$ python -q
>>> import numpy as np
>>> np.set_printoptions(precision=2, suppress=True, linewidth=160)
>>> M = np.loadtxt("run10.csv", delimiter=",")
>>> M
array([[0., 0., 1., 0., 1., 0., 1., 3., 3., 1., 2.],
       [2., 0., 0., 1., 0., 1., 0., 1., 3., 3., 1.],
       [1., 2., 0., 0., 1., 0., 1., 0., 1., 3., 3.],
       [3., 1., 2., 0., 0., 1., 0., 1., 0., 1., 3.],
       [3., 3., 1., 2., 0., 0., 1., 0., 1., 0., 1.],
       [1., 3., 3., 1., 2., 0., 0., 1., 0., 1., 0.],
       [0., 1., 3., 3., 1., 2., 0., 0., 1., 0., 1.],
       [1., 0., 1., 3., 3., 1., 2., 0., 0., 1., 0.],
       [0., 1., 0., 1., 3., 3., 1., 2., 0., 0., 1.],
       [1., 0., 1., 0., 1., 3., 3., 1., 2., 0., 0.],
       [0., 1., 0., 1., 0., 1., 3., 3., 1., 2., 0.]])
>>> Y = np.array([[3, 3],
...     [-2, 2],
...     [-3, 0],
...     [-2, -3],
...     [0, -1],
...     [-2, -1],
...     [-1, 3],
...     [-3, 0],
...     [1, 1],
...     [2, 1],
...     [-1, 1]])
>>> np.linalg.matrix_rank(M @ Y)
np.int64(2)
>>> np.einsum("ik,kj->ji", M, Y)
array([[-10.,   7.,   2.,  -5.,  -5., -15., -21.,  -8., -18., -10., -13.],
       [  8.,   9.,  16.,  14.,  14.,   5.,  -8.,  -3.,  -3.,  10.,  10.]])
>>> np.einsum("ik,kj->ij", M, Y)
array([[-10.,   8.],
       [  7.,   9.],
       [  2.,  16.],
       [ -5.,  14.],
       [ -5.,  14.],
       [-15.,   5.],
       [-21.,  -8.],
       [ -8.,  -3.],
       [-18.,  -3.],
       [-10.,  10.],
       [-13.,  10.]])
>>> M @ Y
array([[-10.,   8.],
       [  7.,   9.],
       [  2.,  16.],
       [ -5.,  14.],
       [ -5.,  14.],
       [-15.,   5.],
       [-21.,  -8.],
       [ -8.,  -3.],
       [-18.,  -3.],
       [-10.,  10.],
       [-13.,  10.]])
>>> x = np.array([3, 0, 1, 1, 0, 1, 5, 1, 4, 1, 2])
>>> y = M @ x
>>> c, lr = np.zeros(11), 1 / np.linalg.norm(M, 2) ** 2
>>> for i in range(20):
...     c -= lr * M.T @ (M @ c - y)
...     if i % 5 == 0: print(i, round(np.linalg.norm(M @ c - y), 2))
... 
0 17.31
5 8.87
10 5.96
15 4.41
>>> c
array([ 2.86,  0.36,  0.7 ,  1.08, -0.07,  1.65,  4.01,  1.52,  3.69,  1.57,  1.61])
>>> w1 = np.array([[2, 0, -2, -4, -8],
...     [-3, -5, 7, -4, 5],
...     [9, 2, 5, -1, 5],
...     [-3, 8, -6, 8, -2],
...     [2, 5, 2, -6, -3],
...     [-2, 6, -6, 7, -5],
...     [0, 0, -8, 0, 1],
...     [-7, 5, 2, -6, 2],
...     [-6, 7, 4, -2, -6],
...     [0, -2, 0, 8, 4],
...     [1, 3, 0, -7, -1]])
>>> c = np.array([1, -3, 0, 1, -2])
>>> hid = np.maximum(M @ w1 + c, 0)
>>> (hid > 0).astype(int)
array([[0, 1, 1, 0, 0],
       [0, 1, 0, 1, 0],
       [0, 1, 1, 0, 1],
       [1, 1, 1, 0, 0],
       [0, 1, 1, 0, 0],
       [1, 1, 1, 0, 1],
       [1, 1, 0, 1, 0],
       [1, 1, 0, 1, 0],
       [0, 1, 0, 0, 0],
       [0, 1, 0, 1, 0],
       [0, 1, 0, 1, 1]])
>>> (hid > 0).mean(axis=0)
array([0.36, 1.  , 0.45, 0.45, 0.27])
>>> hid
array([[ 0., 44., 17.,  0.,  0.],
       [ 0., 34.,  0., 13.,  0.],
       [ 0.,  2., 10.,  0.,  1.],
       [16., 14.,  7.,  0.,  0.],
       [ 0., 10.,  4.,  0.,  0.],
       [15.,  9., 34.,  0., 18.],
       [ 9., 49.,  0., 17.,  0.],
       [ 7., 42.,  0., 17.,  0.],
       [ 0., 46.,  0.,  0.,  0.],
       [ 0., 41.,  0.,  1.,  0.],
       [ 0., 24.,  0.,  8.,  7.]])
>>> Z = np.array([[-2, 2, 2], [-2, 0, -1], [1, 0, -2], [-2, 1, 0], [-1, 1, -2]])
>>> w1 @ Z
array([[ 10,  -8,  24],
       [ 26,  -5, -25],
       [-20,  22,  -4],
       [-30,   0,   2],
       [  3,  -5,   1],
       [-23,  -2,  12],
       [ -9,   1,  14],
       [ 16, -18, -27],
       [ 12, -20, -15],
       [-16,  12,  -6],
       [  7,  -6,   1]])
>>> (hid @ Z).round(6).argmax(axis=1)
array([1, 1, 0, 1, 1, 1, 1, 1, 1, 1, 1])
>>> Y = M / np.linalg.norm(M, axis=1, keepdims=True)
>>> G = Y @ Y.T
>>> np.linalg.norm(Y, axis=1)
array([1., 1., 1., 1., 1., 1., 1., 1., 1., 1., 1.])
>>> np.argwhere(np.triu(np.abs(G) > 0.95, 1))
array([], shape=(0, 2), dtype=int64)
>>> (G - 2 * np.eye(11)).round(6).argmax(axis=1)
array([1, 0, 1, 2, 3, 4, 5, 6, 7, 8, 0])
>>> np.fft.fft(M[0])
array([12.  +0.j  , -1.49+5.84j, -3.09-1.55j,  1.75+1.09j, -2.49+2.79j, -0.68+2.j  , -0.68-2.j  , -2.49-2.79j,  1.75-1.09j, -3.09+1.55j, -1.49-5.84j])
>>> np.sort(np.abs(np.fft.fft(M[0]))), np.sort(np.linalg.svd(M, compute_uv=False))
(array([ 2.06,  2.06,  2.11,  2.11,  3.45,  3.45,  3.74,  3.74,  6.03,  6.03, 12.  ]), array([ 2.06,  2.06,  2.11,  2.11,  3.45,  3.45,  3.74,  3.74,  6.03,  6.03, 12.  ]))
>>> Y = np.array([[-8, -1, 4, -5, -6],
...     [9, -2, 3, -6, -9],
...     [-8, -5, -7, -1, -6],
...     [-7, 7, -4, 8, -7],
...     [-3, 7, -1, -7, 6]])
>>> K = np.triu(Y, 1)
>>> K
array([[ 0, -1,  4, -5, -6],
       [ 0,  0,  3, -6, -9],
       [ 0,  0,  0, -1, -6],
       [ 0,  0,  0,  0, -7],
       [ 0,  0,  0,  0,  0]])
>>> Y = np.linalg.inv(M)
>>> round(np.linalg.cond(M), 2)
np.float64(5.82)
>>> np.linalg.det(M) * Y
array([[ -44591.,  151525., -192935.,  207781.,  150025.,   28045., -258887.,  131425.,    1981.,   40105.,  -99215.],
       [ -99215.,  -44591.,  151525., -192935.,  207781.,  150025.,   28045., -258887.,  131425.,    1981.,   40105.],
       [  40105.,  -99215.,  -44591.,  151525., -192935.,  207781.,  150025.,   28045., -258887.,  131425.,    1981.],
       [   1981.,   40105.,  -99215.,  -44591.,  151525., -192935.,  207781.,  150025.,   28045., -258887.,  131425.],
       [ 131425.,    1981.,   40105.,  -99215.,  -44591.,  151525., -192935.,  207781.,  150025.,   28045., -258887.],
       [-258887.,  131425.,    1981.,   40105.,  -99215.,  -44591.,  151525., -192935.,  207781.,  150025.,   28045.],
       [  28045., -258887.,  131425.,    1981.,   40105.,  -99215.,  -44591.,  151525., -192935.,  207781.,  150025.],
       [ 150025.,   28045., -258887.,  131425.,    1981.,   40105.,  -99215.,  -44591.,  151525., -192935.,  207781.],
       [ 207781.,  150025.,   28045., -258887.,  131425.,    1981.,   40105.,  -99215.,  -44591.,  151525., -192935.],
       [-192935.,  207781.,  150025.,   28045., -258887.,  131425.,    1981.,   40105.,  -99215.,  -44591.,  151525.],
       [ 151525., -192935.,  207781.,  150025.,   28045., -258887.,  131425.,    1981.,   40105.,  -99215.,  -44591.]])
>>> np.round(M @ Y, 2) + 0
array([[1., 0., 0., 0., 0., 0., 0., 0., 0., 0., 0.],
       [0., 1., 0., 0., 0., 0., 0., 0., 0., 0., 0.],
       [0., 0., 1., 0., 0., 0., 0., 0., 0., 0., 0.],
       [0., 0., 0., 1., 0., 0., 0., 0., 0., 0., 0.],
       [0., 0., 0., 0., 1., 0., 0., 0., 0., 0., 0.],
       [0., 0., 0., 0., 0., 1., 0., 0., 0., 0., 0.],
       [0., 0., 0., 0., 0., 0., 1., 0., 0., 0., 0.],
       [0., 0., 0., 0., 0., 0., 0., 1., 0., 0., 0.],
       [0., 0., 0., 0., 0., 0., 0., 0., 1., 0., 0.],
       [0., 0., 0., 0., 0., 0., 0., 0., 0., 1., 0.],
       [0., 0., 0., 0., 0., 0., 0., 0., 0., 0., 1.]])
>>> Y.round(2) + 0
array([[-0.03,  0.11, -0.14,  0.15,  0.11,  0.02, -0.19,  0.1 ,  0.  ,  0.03, -0.07],
       [-0.07, -0.03,  0.11, -0.14,  0.15,  0.11,  0.02, -0.19,  0.1 ,  0.  ,  0.03],
       [ 0.03, -0.07, -0.03,  0.11, -0.14,  0.15,  0.11,  0.02, -0.19,  0.1 ,  0.  ],
       [ 0.  ,  0.03, -0.07, -0.03,  0.11, -0.14,  0.15,  0.11,  0.02, -0.19,  0.1 ],
       [ 0.1 ,  0.  ,  0.03, -0.07, -0.03,  0.11, -0.14,  0.15,  0.11,  0.02, -0.19],
       [-0.19,  0.1 ,  0.  ,  0.03, -0.07, -0.03,  0.11, -0.14,  0.15,  0.11,  0.02],
       [ 0.02, -0.19,  0.1 ,  0.  ,  0.03, -0.07, -0.03,  0.11, -0.14,  0.15,  0.11],
       [ 0.11,  0.02, -0.19,  0.1 ,  0.  ,  0.03, -0.07, -0.03,  0.11, -0.14,  0.15],
       [ 0.15,  0.11,  0.02, -0.19,  0.1 ,  0.  ,  0.03, -0.07, -0.03,  0.11, -0.14],
       [-0.14,  0.15,  0.11,  0.02, -0.19,  0.1 ,  0.  ,  0.03, -0.07, -0.03,  0.11],
       [ 0.11, -0.14,  0.15,  0.11,  0.02, -0.19,  0.1 ,  0.  ,  0.03, -0.07, -0.03]])
>>> round(np.linalg.det(M) * np.linalg.det(Y), 2)
np.float64(1.0)
>>> def softmax(z):
...     e = np.exp(z - z.max(axis=-1, keepdims=True))
...     return e / e.sum(axis=-1, keepdims=True)
... 
>>> softmax(K[4] + 5)
array([0.2, 0.2, 0.2, 0.2, 0.2])
>>> softmax(10 * K[4])
array([0.2, 0.2, 0.2, 0.2, 0.2])
>>> softmax(K).sum(axis=1)
array([1., 1., 1., 1., 1.])
>>> att = K @ K.T / np.sqrt(5)
>>> softmax(att).round(6).argmax(axis=1)
array([1, 1, 1, 1, 0])
>>> softmax(att)[4] @ K
array([ 0. , -0.2,  1.4, -2.4, -5.6])
>>> np.round(softmax(att + np.triu(np.full(att.shape, -np.inf), 1)), 2) + 0
array([[1. , 0. , 0. , 0. , 0. ],
       [0. , 1. , 0. , 0. , 0. ],
       [0. , 1. , 0. , 0. , 0. ],
       [0. , 1. , 0. , 0. , 0. ],
       [0.2, 0.2, 0.2, 0.2, 0.2]])
>>> Uu, s, vt = np.linalg.svd(K)
>>> np.argmax(s[:-1] / (s[1:] + 1e-6)) + 1
np.int64(4)
>>> Y = Uu[:, :4] @ np.diag(s[:4]) @ vt[:4]
>>> np.linalg.matrix_rank(K, rtol=0.05)
np.int64(3)
>>> round(np.linalg.norm(K - Y) / np.linalg.norm(K), 2)
np.float64(0.0)
>>> W0 = np.diag(np.array([5, 5, -4, -3, 4, 4, -1])) + -2 * np.eye(7, k=1) + -2 * np.eye(7, k=-1)
>>> W0
array([[ 5., -2.,  0.,  0.,  0.,  0.,  0.],
       [-2.,  5., -2.,  0.,  0.,  0.,  0.],
       [ 0., -2., -4., -2.,  0.,  0.,  0.],
       [ 0.,  0., -2., -3., -2.,  0.,  0.],
       [ 0.,  0.,  0., -2.,  4., -2.,  0.],
       [ 0.,  0.,  0.,  0., -2.,  4., -2.],
       [ 0.,  0.,  0.,  0.,  0., -2., -1.]])
>>> Y = W0[0, 0] * W0[1:] - np.outer(W0[1:, 0], W0[0])
>>> Y
array([[  0.,  21., -10.,   0.,   0.,   0.,   0.],
       [  0., -10., -20., -10.,   0.,   0.,   0.],
       [  0.,   0., -10., -15., -10.,   0.,   0.],
       [  0.,   0.,   0., -10.,  20., -10.,   0.],
       [  0.,   0.,   0.,   0., -10.,  20., -10.],
       [  0.,   0.,   0.,   0.,   0., -10.,  -5.]])
>>> W0[:, 0] / W0[0, 0]
array([ 1. , -0.4,  0. ,  0. ,  0. ,  0. ,  0. ])
